$ python -q
>>> import numpy as np
>>> import numpy.linalg as la
>>> np.set_printoptions(precision=2, suppress=True, linewidth=140)
>>> K = np.array([[-0.7, 4.0, 5.0, 0.0, -9.0, 9.0, 2.0, 8.0],
...     [2.0, 8.3, -3.0, 7.0, -4.0, -1.0, -7.0, 8.0],
...     [3.0, -4.0, 4.3, -7.0, -8.0, 3.0, -3.0, 5.0],
...     [-2.0, -1.0, -4.0, -4.7, -6.0, 3.0, 0.0, 1.0],
...     [-1.0, 1.0, 7.0, -8.0, -4.7, -5.0, 1.0, -2.0],
...     [-6.0, -8.0, -4.0, 5.0, 5.0, -8.7, -7.0, -2.0],
...     [-5.0, -2.0, 8.0, -9.0, -2.0, -5.0, 5.3, 0.0],
...     [-1.0, 4.0, 5.0, 0.0, -9.0, 9.0, 2.0, 8.3]])
>>> x0 = np.array([1, 0, 0, 1, 0, 0, 2, 1])
>>> la.norm(K @ x0) <= la.norm(K, 2) * la.norm(x0) + 1e-9
np.True_
>>> (K * x0).sum(axis=1)
array([ 11.3,   3. ,  -5. ,  -5.7,  -9. , -17. ,  -3.4,  11.3])
>>> K @ x0
array([ 11.3,   3. ,  -5. ,  -5.7,  -9. , -17. ,  -3.4,  11.3])
>>> K @ np.ones(8)
array([ 18.3,  10.3,  -6.7, -13.7, -11.7, -25.7,  -9.7,  18.3])
>>> np.einsum("ij,j->i", K, x0)
array([ 11.3,   3. ,  -5. ,  -5.7,  -9. , -17. ,  -3.4,  11.3])
>>> K @ np.eye(8)[0]
array([-0.7,  2. ,  3. , -2. , -1. , -6. , -5. , -1. ])
>>> O, r_ = la.qr(K)
>>> np.round(O.T @ O, 2) + 0
array([[1., 0., 0., 0., 0., 0., 0., 0.],
       [0., 1., 0., 0., 0., 0., 0., 0.],
       [0., 0., 1., 0., 0., 0., 0., 0.],
       [0., 0., 0., 1., 0., 0., 0., 0.],
       [0., 0., 0., 0., 1., 0., 0., 0.],
       [0., 0., 0., 0., 0., 1., 0., 0.],
       [0., 0., 0., 0., 0., 0., 1., 0.],
       [0., 0., 0., 0., 0., 0., 0., 1.]])
>>> np.abs(np.diag(r_))
array([ 8.97, 12.12, 14.49, 10.26, 12.3 , 10.75,  0.13,  3.8 ])
>>> O.shape, r_.shape
((8, 8), (8, 8))
>>> np.allclose(r_.T @ r_, K.T @ K)
True
>>> np.round(abs(r_[0, 0]), 2), round(la.norm(K[:, 0]), 2)
(np.float64(8.97), np.float64(8.97))
>>> rng = np.random.default_rng(643474)
>>> lab = rng.permutation(8)
>>> lab
array([2, 0, 3, 7, 1, 4, 6, 5])
>>> A2 = K[lab][:, lab]
>>> np.allclose(A2, K)
False
>>> left, sigma, VT = la.svd(K)
>>> np.argmax(sigma[:-1] / (sigma[1:] + 1e-6)) + 1
np.int64(7)
>>> sigma
array([29.37, 22.54, 13.21, 10.81,  8.72,  6.71,  2.82,  0.07])
>>> A2 = left[:, :7] @ np.diag(sigma[:7]) @ VT[:7]
>>> la.matrix_rank(K, rtol=0.05)
np.int64(7)
>>> round(la.norm(K - A2) / la.norm(K), 2)
np.float64(0.0)
>>> A2.round(2) + 0
array([[-0.72,  4.01,  5.01, -0.02, -8.98,  9.02,  1.97,  8.  ],
       [ 2.  ,  8.3 , -3.  ,  7.  , -4.  , -1.  , -7.  ,  8.  ],
       [ 3.  , -4.  ,  4.3 , -7.  , -8.  ,  3.  , -3.  ,  5.  ],
       [-2.  , -1.  , -4.  , -4.7 , -6.  ,  3.  ,  0.  ,  1.  ],
       [-1.  ,  1.  ,  7.  , -8.  , -4.7 , -5.  ,  1.  , -2.  ],
       [-6.  , -8.  , -4.  ,  5.  ,  5.  , -8.7 , -7.  , -2.  ],
       [-5.  , -2.  ,  8.  , -9.  , -2.  , -5.  ,  5.3 ,  0.  ],
       [-0.98,  3.99,  4.99,  0.02, -9.02,  8.98,  2.03,  8.3 ]])
>>> arr = np.load("case8.npy")
>>> arr
array([[5, 3, 1, 4, 1, 4, 4],
       [4, 4, 1, 2, 5, 2, 1],
       [3, 2, 5, 2, 3, 5, 0],
       [1, 4, 3, 1, 0, 3, 1],
       [4, 2, 4, 1, 4, 4, 3],
       [4, 2, 0, 0, 5, 1, 1],
       [0, 3, 3, 4, 0, 1, 1]])
>>> w1 = np.array([[9, 3, 3, 6, 4, 6],
...     [6, 5, 6, 7, 8, 6],
...     [8, 4, 5, 8, 2, 0],
...     [1, 3, 5, 6, 9, 3],
...     [4, 6, 7, 9, 5, 7],
...     [7, 9, 0, 1, 7, 0],
...     [3, 6, 7, 1, 9, 9]])
>>> coef = np.array([0, -1, -5, -2, 0, 1])
>>> hid = np.maximum(arr @ w1 + coef, 0)
>>> (hid > 0).astype(int)
array([[1, 1, 1, 1, 1, 1],
       [1, 1, 1, 1, 1, 1],
       [1, 1, 1, 1, 1, 1],
       [1, 1, 1, 1, 1, 1],
       [1, 1, 1, 1, 1, 1],
       [1, 1, 1, 1, 1, 1],
       [1, 1, 1, 1, 1, 1]])
>>> hid
array([[119, 111,  88,  98, 151, 104],
       [107,  95,  88, 118, 116,  99],
       [128, 107,  72, 114, 106,  58],
       [ 82,  70,  49,  66,  81,  43],
       [134, 118,  93, 117, 124,  95],
       [ 78,  66,  61,  83,  73,  81],
       [ 56,  53,  55,  69,  82,  40]])
>>> cent = np.array([[0, 1, 2], [2, 1, 2], [0, 0, 1], [0, 0, 1], [0, 1, 1], [1, 0, 0]])
>>> w1 @ cent
array([[12, 16, 37],
       [16, 19, 43],
       [ 8, 14, 39],
       [ 9, 13, 28],
       [19, 15, 41],
       [18, 23, 40],
       [21, 18, 35]])
